$ python -q
>>> import numpy as np
>>> from numpy import linalg as LA
>>> np.set_printoptions(precision=2, suppress=True, linewidth=100)
>>> rnd = lambda a: np.round(a, 2) + 0
>>> m1 = np.loadtxt("block16.csv", delimiter=",")
>>> m1
array([[ 0.,  0.,  0.,  0.,  0.,  0.,  0., -2.],
       [ 0.,  0.,  0.,  0.,  0.,  0., -4., -4.],
       [ 0.,  0.,  0.,  0.,  0.,  0., -2., -1.],
       [ 0.,  0.,  0.,  0.,  0.,  0.,  3.,  0.],
       [ 0.,  0.,  0.,  0.,  0.,  0., -4.,  4.],
       [ 0.,  0.,  0.,  0.,  0.,  0., -3.,  3.],
       [ 0., -4., -2.,  3., -4., -3.,  0.,  0.],
       [-2., -4., -1.,  0.,  4.,  3.,  0.,  0.]])
>>> other = m1 / np.sqrt((m1 ** 2).mean(axis=1, keepdims=True))
>>> LA.matrix_rank(m1 - m1.mean(axis=1, keepdims=True))
np.int64(4)
>>> rnd(LA.norm(other, axis=1))
array([2.83, 2.83, 2.83, 2.83, 2.83, 2.83, 2.83, 2.83])
>>> rnd(other[3])
array([0.  , 0.  , 0.  , 0.  , 0.  , 0.  , 2.83, 0.  ])
>>> w, vecs = LA.eigh(m1)
>>> vec = np.array([-2, 2, 2, -1, 2, 2, 0, 0])
>>> vec @ m1 @ vec
np.float64(0.0)
>>> rng = np.random.default_rng(83)
>>> lab = rng.permutation(8)
>>> lab
array([7, 1, 5, 0, 4, 6, 3, 2])
>>> other = m1[lab][:, lab]
>>> other
array([[ 0., -4.,  3., -2.,  4.,  0.,  0., -1.],
       [-4.,  0.,  0.,  0.,  0., -4.,  0.,  0.],
       [ 3.,  0.,  0.,  0.,  0., -3.,  0.,  0.],
       [-2.,  0.,  0.,  0.,  0.,  0.,  0.,  0.],
       [ 4.,  0.,  0.,  0.,  0., -4.,  0.,  0.],
       [ 0., -4., -3.,  0., -4.,  0.,  3., -2.],
       [ 0.,  0.,  0.,  0.,  0.,  3.,  0.,  0.],
       [-1.,  0.,  0.,  0.,  0., -2.,  0.,  0.]])
>>> rnd(LA.det(other)), rnd(LA.det(m1[lab]))
(np.float64(0.0), np.float64(0.0))
>>> np.trace(other)
np.float64(0.0)
>>> (m1 + m1.T) / 2
array([[ 0.,  0.,  0.,  0.,  0.,  0.,  0., -2.],
       [ 0.,  0.,  0.,  0.,  0.,  0., -4., -4.],
       [ 0.,  0.,  0.,  0.,  0.,  0., -2., -1.],
       [ 0.,  0.,  0.,  0.,  0.,  0.,  3.,  0.],
       [ 0.,  0.,  0.,  0.,  0.,  0., -4.,  4.],
       [ 0.,  0.,  0.,  0.,  0.,  0., -3.,  3.],
       [ 0., -4., -2.,  3., -4., -3.,  0.,  0.],
       [-2., -4., -1.,  0.,  4.,  3.,  0.,  0.]])
>>> rnd(np.abs(LA.eigvals(m1)).max())
np.float64(7.62)
>>> m1 @ m1
array([[  4.,   8.,   2.,   0.,  -8.,  -6.,   0.,   0.],
       [  8.,  32.,  12., -12.,   0.,   0.,   0.,   0.],
       [  2.,  12.,   5.,  -6.,   4.,   3.,   0.,   0.],
       [  0., -12.,  -6.,   9., -12.,  -9.,   0.,   0.],
       [ -8.,   0.,   4., -12.,  32.,  24.,   0.,   0.],
       [ -6.,   0.,   3.,  -9.,  24.,  18.,   0.,   0.],
       [  0.,   0.,   0.,   0.,   0.,   0.,  54.,  -7.],
       [  0.,   0.,   0.,   0.,   0.,   0.,  -7.,  46.]])
